$ python -q
>>> import numpy as np
>>> np.set_printoptions(precision=2, suppress=True, linewidth=140)
>>> rnd = lambda a: np.round(a, 2) + 0
>>> m1 = np.array([[0, 1, 1], [1, 0, 0], [1, 0, 0]])
>>> m1
array([[0, 1, 1],
       [1, 0, 0],
       [1, 0, 0]])
>>> # column 2 repeats column 1
>>> ang = np.radians(30)
>>> R = np.eye(3)
>>> R[2, 2] = R[1, 1] = np.cos(ang)
>>> R[2, 1], R[1, 2] = -np.sin(ang), np.sin(ang)
>>> rnd(R)
array([[ 1.  ,  0.  ,  0.  ],
       [ 0.  ,  0.87,  0.5 ],
       [ 0.  , -0.5 ,  0.87]])
>>> out = m1 @ R.T
>>> rnd(np.abs(out - m1).max(axis=0))
array([0.  , 0.37, 0.63])
>>> rnd(np.linalg.det(R)), rnd(np.trace(R))
(np.float64(1.0), np.float64(2.73))
>>> hat = np.triu(np.array([[0, 0, 1], [2, 2, -1], [0, 2, -2]]), 1) + np.eye(3)
>>> out = hat @ R @ np.linalg.inv(hat)
>>> rnd(hat @ R - R @ hat)
array([[ 0.  , -0.5 , -0.13],
       [ 0.  ,  0.5 ,  0.  ],
       [ 0.  ,  0.  , -0.5 ]])
>>> np.linalg.matrix_rank(out)
np.int64(3)
>>> rnd(np.trace(out)), rnd(np.trace(R))
(np.float64(2.73), np.float64(2.73))
>>> ev, vecs = np.linalg.eigh(m1)
>>> vec = np.array([3, 3, 1])
>>> np.abs(m1).sum(axis=1).max(), rnd(np.abs(ev).max())
(np.int64(2), np.float64(1.41))
>>> rnd(vecs * np.maximum(ev, 0) @ vecs.T)
array([[0.71, 0.5 , 0.5 ],
       [0.5 , 0.35, 0.35],
       [0.5 , 0.35, 0.35]])
>>> rnd(np.linalg.eigvalsh(m1[1:, 1:]))
array([0., 0.])
>>> Uu, sigma, Vh = np.linalg.svd(m1)
>>> rnd(sigma)
array([1.41, 1.41, 0.  ])
>>> out = Uu[:, :2] @ np.diag(sigma[:2]) @ Vh[:2]
>>> rnd(out)
array([[0., 1., 1.],
       [1., 0., 0.],
       [1., 0., 0.]])
>>> [round(float(np.linalg.det(m1[:i, :i])), 2) + 0 for i in range(1, 4)]
[0.0, -1.0, 0.0]
>>> rnd(np.linalg.eigvalsh(m1).min())
np.float64(-1.41)
>>> rng = np.random.default_rng(767387)
>>> J = np.eye(3, dtype=int)[rng.permutation(3)] * np.array([2, 1, -5])
>>> J
array([[ 0,  0, -5],
       [ 2,  0,  0],
       [ 0,  1,  0]])
>>> rnd(np.linalg.svd(J, compute_uv=False))
array([5., 2., 1.])
>>> rnd(np.linalg.norm(J, axis=0))
array([2., 1., 5.])
>>> J @ J.T
array([[25,  0,  0],
       [ 0,  4,  0],
       [ 0,  0,  1]])
>>> out = J + rng.integers(-2, 3, (3, 1)) @ rng.integers(-2, 3, (1, 3))
>>> out
array([[ 1,  0, -3],
       [ 0,  0, -4],
       [ 2,  1,  4]])
>>> np.abs(out - J).sum(axis=1)
array([3, 6, 6])
>>> rnd(np.linalg.svd(out - J, compute_uv=False))
array([6.71, 0.  , 0.  ])
>>> np.linalg.matrix_rank(out - J, tol=1e-8)
np.int64(1)
>>> O, R = np.linalg.qr(out)
>>> rnd(O)
array([[-0.45,  0.89,  0.  ],
       [ 0.  ,  0.  , -1.  ],
       [-0.89, -0.45,  0.  ]])
>>> rnd(R)
array([[-2.24, -0.89, -2.24],
       [ 0.  , -0.45, -4.47],
       [ 0.  ,  0.  ,  4.  ]])
>>> rnd(O @ R)
array([[ 1.,  0., -3.],
       [ 0.,  0., -4.],
       [ 2.,  1.,  4.]])
>>> rnd(abs(R[0, 0])), rnd(np.linalg.norm(out[:, 0]))
(np.float64(2.24), np.float64(2.24))
>>> rnd(np.trace(O @ O.T))
np.float64(3.0)
>>> rnd(O.T @ O)
array([[1., 0., 0.],
       [0., 1., 0.],
       [0., 0., 1.]])
>>> r0 = np.array([-2, -2, -1, -3])
>>> r1 = np.array([0, 2, 2])
>>> A = r0[:, None] + r1[None, :]
>>> A
array([[-2,  0,  0],
       [-2,  0,  0],
       [-1,  1,  1],
       [-3, -1, -1]])
>>> [round(float(x), 2) for x in np.linalg.svd(A, compute_uv=False)[:3]]
[4.31, 1.86, 0.0]
>>> np.argsort(-np.linalg.norm(A, axis=0).round(6), kind="stable")[:3]
array([0, 1, 2])
>>> np.linalg.cond(A) > 100
np.True_
>>> M = rng.normal(size=(17, 3)) + 20 * np.array([-4, -4, 1])
>>> rnd(M)
array([[-80.97, -82.08,  19.39],
       [-79.99, -79.39,  20.69],
       [-80.52, -79.61,  18.95],
       [-80.65, -79.77,  20.47],
       [-81.17, -81.8 ,  21.55],
       [-78.77, -79.  ,  19.49],
       [-79.98, -80.57,  20.44],
       [-80.72, -79.04,  20.05],
       [-80.43, -81.33,  18.35],
       [-79.43, -79.3 ,  19.01],
       [-80.49, -81.13,  21.53],
       [-81.06, -81.15,  19.26],
       [-80.3 , -80.49,  18.34],
       [-79.76, -80.88,  19.94],
       [-79.77, -80.72,  19.22],
       [-79.83, -79.61,  19.16],
       [-80.25, -80.04,  19.1 ]])
>>> out = np.array([[0, 3, 0], [0, 2, 1], [2, 0, 0]])
>>> np.linalg.matrix_rank(np.vstack([M, out.T]))
np.int64(3)
>>> rnd(np.einsum("ij->j", M))
array([-1364.1 , -1365.9 ,   334.93])
>>> Uu, sigma, Vh = np.linalg.svd(M, full_matrices=False)
>>> Uu.shape, sigma.shape, Vh.shape
((17, 3), (3,), (3, 3))
>>> rnd(Uu.T @ Uu)
array([[1., 0., 0.],
       [0., 1., 0.],
       [0., 0., 1.]])
>>> rnd(np.sqrt((sigma ** 2).sum())), rnd(np.linalg.norm(M))
(np.float64(475.22), np.float64(475.22))
>>> lab = M[:, 2] > np.median(M[:, 2])
>>> r0 = M[lab].mean(axis=0) - M[~lab].mean(axis=0)
>>> (((M - M.mean(axis=0)) @ r0 > 0) == lab).mean()
np.float64(1.0)
>>> lab.astype(int)
array([0, 1, 0, 1, 1, 1, 1, 1, 0, 0, 1, 0, 0, 1, 0, 0, 0])
>>> dist = np.linalg.norm(M[:, None] - M[None], axis=-1)
>>> (dist + 1e9 * np.eye(17)).round(6).argmin(axis=1)
array([11,  3, 16,  1, 10,  9, 13,  3, 12, 15,  4,  0,  8,  6, 13,  9,  2])
>>> np.unravel_index(dist.round(6).argmax(), dist.shape)
(np.int64(4), np.int64(5))
>>> W0 = np.load("test15.npy")
>>> W0
array([[  3.41, -20.87,  21.98],
       [  1.4 , -23.98, -20.23],
       [ -5.62,  12.08,  45.94],
       [-19.44,  20.97,  25.29],
       [-14.52,   3.14, -27.86],
       [ -0.09,  11.36,   0.93],
       [-16.43,  -4.73,  -7.54],
       [ 36.45,  17.69,  50.74],
       [  2.39,  -8.67,  -7.27],
       [ 14.25,   6.28, -18.39],
       [ 16.42,  -6.43,   5.  ],
       [  0.81,  28.94,   3.19],
       [  9.52, -10.48,  -1.62],
       [  6.8 ,  43.59,  -0.59],
       [ -1.61,  26.42,   6.34],
       [  8.33,  12.18,  19.42]])
>>> W2 = W0[[13, 4]].astype(float)
>>> for _ in range(3):
...     lab = np.linalg.norm(W0[:, None] - W2, axis=-1).argmin(axis=1)
...     W2 = np.array([W0[lab == j].mean(axis=0) for j in range(2)])
... 
>>> lab
array([1, 1, 0, 0, 1, 0, 1, 0, 1, 1, 1, 0, 1, 0, 0, 0])
>>> np.abs(W2[1] - W2[0]).argmax()
np.int64(1)
>>> np.bincount(lab)
array([8, 8])
>>> dist = np.linalg.norm(W0[:, None] - W0[None], axis=-1)
>>> rnd(dist[:5, :5])
array([[ 0.  , 42.37, 41.73, 47.79, 58.15],
       [42.37,  0.  , 75.68, 67.28, 32.36],
       [41.73, 75.68,  0.  , 26.39, 74.87],
       [47.79, 67.28, 26.39,  0.  , 56.28],
       [58.15, 32.36, 74.87, 56.28,  0.  ]])
>>> np.linalg.matrix_rank(dist ** 2)
np.int64(5)
>>> (dist + 1e9 * np.eye(16)).round(6).argmin(axis=1)
array([10,  8,  3,  2,  6, 14,  8, 15, 12,  8, 12, 14,  8, 11, 11,  5])
>>> dist.mean(axis=1).argmax()
np.int64(7)
>>> np.unravel_index(dist.round(6).argmax(), dist.shape)
(np.int64(4), np.int64(7))
>>> dist[9].round(6).argsort(kind="stable")[:4]
array([ 9,  8, 12,  5])
>>> np.flatnonzero(dist[9] < dist.mean() / 2)
array([9])
>>> w1 = np.array([[6, 1, 6, 8], [0, 1, 5, 0], [4, 2, 6, 2]])
>>> beta = np.array([1, -3, -1, 0])
>>> H = np.maximum(W0 @ w1 + beta, 0)
>>> (H > 0).astype(int)
array([[1, 1, 1, 1],
       [0, 0, 0, 0],
       [1, 1, 1, 1],
       [0, 1, 1, 0],
       [0, 0, 0, 0],
       [1, 1, 1, 1],
       [0, 0, 0, 0],
       [1, 1, 1, 1],
       [0, 0, 0, 1],
       [1, 0, 1, 1],
       [1, 1, 1, 1],
       [1, 1, 1, 1],
       [1, 0, 0, 1],
       [1, 1, 1, 1],
       [1, 1, 1, 0],
       [1, 1, 1, 1]])
>>> np.linalg.matrix_rank(H)
np.int64(4)
>>> W2 = np.array([[0, -1, -7], [-8, -4, 1], [-8, 1, -8], [3, 2, 0]])
>>> w1 @ W2
array([[-32,  12, -89],
       [-48,   1, -39],
       [-58,  -2, -74]])
>>> blk = np.stack([W0, 3 * W0, W0[::-1]])
>>> rnd(np.linalg.norm(blk, axis=(1, 2)))
array([129.38, 388.13, 129.38])
>>> blk.shape
(3, 16, 3)
>>> (blk @ W0.T).shape
(3, 16, 16)
>>> Ac = W0 - W0.mean(axis=0)
>>> vecs = np.linalg.svd(Ac)[2][:1]
>>> out = Ac - Ac @ vecs.T @ vecs
>>> rnd(np.diag(vecs.T @ vecs))
array([0.04, 0.2 , 0.75])
>>> rnd(np.cov(Ac @ vecs.T, rowvar=False))
np.float64(570.48)
>>> E = np.tanh(np.array([[-0.9, 0.1],
...     [-0.7, 0.8],
...     [-0.4, -0.2],
...     [-1.0, -1.8],
...     [0.4, -1.8],
...     [0.5, -0.9],
...     [-2.3, 1.6],
...     [-1.9, 0.6],
...     [-0.9, -0.4],
...     [-0.4, 1.0],
...     [0.3, -1.8],
...     [-0.7, 0.1],
...     [0.5, 0.7],
...     [0.1, 0.7],
...     [0.7, -0.1],
...     [0.6, 0.3],
...     [-1.7, -0.7],
...     [0.8, 1.9],
...     [0.0, 1.5]]) @ np.array([[-0.5, 1.1, -0.2], [-1.2, -2.4, 1.5]]))
>>> rnd(E)
array([[ 0.32, -0.84,  0.32],
       [-0.54, -0.99,  0.87],
       [ 0.41,  0.04, -0.22],
       [ 0.99,  1.  , -0.99],
       [ 0.96,  1.  , -0.99],
       [ 0.68,  0.99, -0.9 ],
       [-0.65, -1.  ,  0.99],
       [ 0.23, -1.  ,  0.86],
       [ 0.73, -0.03, -0.4 ],
       [-0.76, -0.99,  0.92],
       [ 0.96,  1.  , -0.99],
       [ 0.23, -0.77,  0.28],
       [-0.8 , -0.81,  0.74],
       [-0.71, -0.92,  0.77],
       [-0.23,  0.77, -0.28],
       [-0.58, -0.06,  0.32],
       [ 0.93, -0.19, -0.61],
       [-0.99, -1.  ,  0.99],
       [-0.95, -1.  ,  0.98]])
>>> w1 = np.array([[1, -5], [-2, 3], [-5, 1]])
>>> beta = np.array([-3, 3])
>>> H = np.maximum(E @ w1 + beta, 0)
>>> np.linalg.matrix_rank(H)
np.int64(2)
>>> (H > 0).astype(int)
array([[0, 0],
       [0, 1],
       [0, 1],
       [1, 1],
       [1, 1],
       [1, 1],
       [0, 1],
       [0, 0],
       [0, 0],
       [0, 1],
       [1, 1],
       [0, 0],
       [0, 1],
       [0, 1],
       [0, 1],
       [0, 1],
       [1, 0],
       [0, 1],
       [0, 1]])
>>> W2 = np.array([[5, 1, 3], [3, 0, 1]])
>>> w1 @ W2
array([[-10,   1,  -2],
       [ -1,  -2,  -3],
       [-22,  -5, -14]])
>>> (H @ W2).round(6).argmax(axis=1)
array([0, 0, 0, 0, 0, 0, 0, 0, 0, 0, 0, 0, 0, 0, 0, 0, 0, 0, 0])
